% python3 -q
>>> import numpy as np
>>> np.set_printoptions(suppress=True, linewidth=100)
>>> rd = lambda a: np.round(a, 2) + 0
>>> K = np.array([[0, 0, 1], [0, 0, 1], [1, 1, 0]])
>>> print(K)
[[0 0 1]
 [0 0 1]
 [1 1 0]]
>>> print(np.allclose(K[:-1].T @ np.linalg.lstsq(K[:-1].T, K[-1])[0], K[-1]))
False
>>> print(rd(K @ np.linalg.pinv(K) @ K))
[[0. 0. 1.]
 [0. 0. 1.]
 [1. 1. 0.]]
>>> print(np.unique(K.round(6), axis=0).shape)
(2, 3)
>>> print(K - K[0])
[[ 0  0  0]
 [ 0  0  0]
 [ 1  1 -1]]
>>> print(rd(np.linalg.svd(K, compute_uv=False)))
[1.41 1.41 0.  ]
>>> print(np.unravel_index(np.abs(K).argmax(), K.shape))
(np.int64(0), np.int64(2))
>>> print(K.sum(axis=1))
[1 1 2]
>>> print(np.linalg.matrix_rank(K))
2
>>> print(np.abs(K).max())
1
>>> print(np.trace(K @ K @ K) // 6)
0
>>> print(K @ K)
[[1 1 0]
 [1 1 0]
 [0 0 2]]
>>> print(np.argwhere(np.triu(K)))
[[0 2]
 [1 2]]
>>> print(K.sum(axis=0))
[1 1 2]
>>> low = np.diag(K.sum(axis=1)) - K
>>> print(np.linalg.matrix_rank(low))
2
>>> print(round(np.linalg.det(low[1:, 1:])))
1
>>> print((np.linalg.eigvalsh(low) < 1e-8).sum())
1
>>> w, vecs = np.linalg.eigh(K)
>>> x0 = np.array([2, 1, 5])
>>> print(x0 @ K @ x0 / (x0 @ x0), rd(w[0]), rd(w[-1]))
1.0 -1.41 1.41
>>> print(x0 @ K @ x0)
30
>>> print(rd(vecs * np.abs(w) @ vecs.T))
[[0.71 0.71 0.  ]
 [0.71 0.71 0.  ]
 [0.   0.   1.41]]
>>> print(rd(vecs * np.maximum(w, 0) @ vecs.T))
[[0.35 0.35 0.5 ]
 [0.35 0.35 0.5 ]
 [0.5  0.5  0.71]]
>>> print(rd(np.linalg.eigvalsh(K[1:, 1:])))
[-1.  1.]
>>> arr = np.loadtxt("arr.csv", delimiter=",")
>>> print(arr)
[[ 0.63 -0.45 -0.99 -0.18]
 [ 1.26 -0.9  -1.98 -0.36]
 [ 0.07 -0.05 -0.11 -0.02]]
>>> rk = np.linalg.matrix_rank(arr)
>>> print(rk)
1
>>> N = np.linalg.svd(arr)[2][rk:].T
>>> print(rd(arr @ N))
[[0. 0. 0.]
 [0. 0. 0.]
 [0. 0. 0.]]
>>> print(np.allclose(arr @ N, 0))
True
>>> print(N.shape)
(4, 3)
>>> print([int(np.linalg.matrix_rank(np.delete(arr, i, axis=0))) for i in range(3)])
[1, 1, 1]
>>> Y = arr / np.linalg.norm(arr, axis=1, keepdims=True)
>>> gram = Y @ Y.T
>>> print(np.argwhere(np.triu(np.abs(gram) > 0.95, 1)))
[[0 1]
 [0 2]
 [1 2]]
>>> print(rd(np.linalg.norm(Y, axis=1)))
[1. 1. 1.]
>>> print(rd(gram))
[[1. 1. 1.]
 [1. 1. 1.]
 [1. 1. 1.]]
>>> data = np.loadtxt("case4.csv", delimiter=",")
>>> print(rd(data))
[[ -9.25  -3.7  -11.1   -0.28]
 [ -8.35  -3.59 -10.14  -0.37]
 [ -8.28  -3.58 -10.07  -0.37]
 [ -5.01  -3.09  -6.56  -0.7 ]
 [ -3.13  -2.71  -4.49  -0.87]
 [ -0.68  -1.82  -1.59  -0.99]
 [ -0.01  -1.05  -0.54  -0.77]
 [  0.04  -0.59  -0.26  -0.51]
 [  0.02   0.25   0.15   0.27]
 [  0.04   0.33   0.2    0.35]
 [  0.34   0.86   0.77   1.04]
 [  0.89   1.25   1.51   1.65]
 [  1.24   1.43   1.96   1.94]
 [  6.89   2.72   8.25   4.57]
 [  8.12   2.89   9.57   4.98]
 [ 15.5    3.65  17.32   6.98]]
>>> print(np.argsort(-np.linalg.norm(data, axis=0).round(6), kind="stable")[:3])
[2 0 3]
>>> print(rd(np.linalg.norm(data, 2) / np.linalg.norm(data)))
0.98
>>> print([round(float(x), 2) for x in np.linalg.svd(data, compute_uv=False)[:3]])
[40.27, 6.35, 3.6]
>>> print(np.linalg.cond(data) > 100)
True
>>> print(np.linalg.matrix_rank(data, rtol=0.1))
2
>>> left, sig, vt = np.linalg.svd(arr)
>>> vecs = vt[:(sig > 1e-8).sum()]
>>> rng = np.random.default_rng(10106)
>>> x0 = arr[2] + 3 * arr[1] + rng.integers(2) * np.eye(4)[3]
>>> print(x0)
[ 3.85 -2.75 -6.05 -1.1 ]
>>> print(np.allclose(vecs.T @ vecs @ x0, x0))
True
>>> print(rd(np.linalg.norm(x0 - vecs.T @ vecs @ x0)))
0.0
>>> gram = np.cov(data, rowvar=False)
>>> print(rd(np.corrcoef(data[:, 2], data[:, 0])[0, 1]))
1.0
>>> print(rd(gram))
[[41.   14.69 48.34 13.45]
 [14.69  6.12 17.75  5.1 ]
 [48.34 17.75 57.22 16.  ]
 [13.45  5.1  16.    5.85]]
>>> print(rd(np.corrcoef(data.T)))
[[1.   0.93 1.   0.87]
 [0.93 1.   0.95 0.85]
 [1.   0.95 1.   0.87]
 [0.87 0.85 0.87 1.  ]]
>>> print(rd(np.linalg.eigvalsh(gram)[::-1]))
[108.1    1.37   0.72   0.  ]
>>> print(gram.shape)
(4, 4)
>>> print(rd(np.median(data, axis=0)))
[ 0.03 -0.17 -0.06  0.  ]
>>> print(np.argwhere(np.triu(np.abs(np.corrcoef(data.T)) > 0.8, 1)))
[[0 1]
 [0 2]
 [0 3]
 [1 2]
 [1 3]
 [2 3]]
>>> print(rd(np.polyfit(data[:, 2], data[:, 0], 1)))
[0.84 0.16]
>>> Ac = data - data.mean(axis=0)
>>> left, sig, vt = np.linalg.svd(Ac, full_matrices=False)
>>> print(np.linalg.matrix_rank(Ac))
3
>>> print(rd((sig ** 2).sum() ** 2 / (sig ** 4).sum()))
1.04
>>> print(rd(vt[0] * np.sign(vt[0, np.abs(vt[0]).argmax()])))
[0.61 0.23 0.73 0.21]
>>> print(rd(sig ** 2 / (sig ** 2).sum()))
[0.98 0.01 0.01 0.  ]
>>> print(np.abs(vt[0]).argmax())
2
>>> print(np.searchsorted(np.cumsum(sig ** 2) / (sig ** 2).sum(), 0.9) + 1)
1
>>> print(rd(np.linalg.norm(data, 2)))
40.27
>>> print(rd(np.linalg.norm(data[15], 1)), rd(np.linalg.norm(data[15], np.inf)))
43.45 17.32
>>> print(rd(np.linalg.norm(data, axis=0)))
[24.8   9.73 29.32 10.28]
>>> M = np.loadtxt("test0.csv", delimiter=",")
>>> print(rd(M))
[[-0.69 -0.48 -0.26  0.22 -0.43]
 [-0.16 -0.42  0.32  0.39  0.74]
 [ 0.63 -0.3  -0.46  0.53 -0.12]
 [ 0.3  -0.7   0.27 -0.56 -0.15]
 [-0.11 -0.08 -0.74 -0.44  0.48]]
>>> # keeps lengths
>>> print(rd(M @ M))
[[ 0.5   0.49  0.53 -0.41 -0.26]
 [ 0.42 -0.18 -0.67 -0.58  0.02]
 [-0.5  -0.4   0.19 -0.47 -0.58]
 [-0.07  0.48 -0.46  0.32 -0.67]
 [-0.57  0.58 -0.14 -0.42  0.38]]
>>> print(rd(np.linalg.det(M)))
1.0
>>> print(rd((M + M.T) / 2))
[[-0.69 -0.32  0.19  0.26 -0.27]
 [-0.32 -0.42  0.01 -0.16  0.33]
 [ 0.19  0.01 -0.46  0.4  -0.43]
 [ 0.26 -0.16  0.4  -0.56 -0.3 ]
 [-0.27  0.33 -0.43 -0.3   0.48]]
